>>> import numpy as np
>>> np.set_printoptions(precision=2, suppress=True, linewidth=200, sign=" ")
>>> M = np.loadtxt("block8.csv", delimiter=",")
>>> M
array([[-2.,  2.,  3.,  3.,  2.,  3.],
       [-3.,  3.,  0.,  2.,  3.,  1.],
       [-2.,  2.,  0.,  0.,  1.,  3.],
       [-2.,  2.,  0.,  2.,  2.,  3.],
       [-2.,  2.,  0.,  1.,  1.,  1.],
       [-1.,  1.,  1.,  3.,  3.,  0.],
       [-2.,  2.,  0.,  1.,  0.,  3.],
       [ 0.,  0.,  2.,  3.,  3.,  3.],
       [-2.,  2.,  3.,  1.,  3.,  0.],
       [-1.,  1.,  3.,  3.,  2.,  1.],
       [-3.,  3.,  0.,  1.,  0.,  2.],
       [-2.,  2.,  3.,  0.,  0.,  2.]])
>>> vec = np.array([0, 0, -1, 0, 1, 2])
>>> vec @ M
Traceback (most recent call last):
  File "<python-input-5>", line 1, in <module>
    vec @ M
    ~~~~^~~
ValueError: matmul: Input operand 1 has a mismatch in its core dimension 0, with gufunc signature (n?,k),(k,m?)->(n?,m?) (size 12 is different from 6)
>>> np.linalg.norm(M @ vec) <= np.linalg.norm(M, 2) * np.linalg.norm(vec) + 1e-9
np.True_
>>> np.einsum("ij,j->i", M, vec)
array([ 5.,  5.,  7.,  8.,  3.,  2.,  6.,  7.,  0.,  1.,  4.,  1.])
>>> M @ np.ones(6)
array([ 11.,   6.,   4.,   7.,   3.,   7.,   4.,  11.,   7.,   9.,   3.,   5.])
>>> M * vec
array([[-0.,  0., -3.,  0.,  2.,  6.],
       [-0.,  0., -0.,  0.,  3.,  2.],
       [-0.,  0., -0.,  0.,  1.,  6.],
       [-0.,  0., -0.,  0.,  2.,  6.],
       [-0.,  0., -0.,  0.,  1.,  2.],
       [-0.,  0., -1.,  0.,  3.,  0.],
       [-0.,  0., -0.,  0.,  0.,  6.],
       [ 0.,  0., -2.,  0.,  3.,  6.],
       [-0.,  0., -3.,  0.,  3.,  0.],
       [-0.,  0., -3.,  0.,  2.,  2.],
       [-0.,  0., -0.,  0.,  0.,  4.],
       [-0.,  0., -3.,  0.,  0.,  4.]])
>>> M @ vec
array([ 5.,  5.,  7.,  8.,  3.,  2.,  6.,  7.,  0.,  1.,  4.,  1.])
>>> np.sign((M @ vec).round(6))
array([ 1.,  1.,  1.,  1.,  1.,  1.,  1.,  1.,  0.,  1.,  1.,  1.])
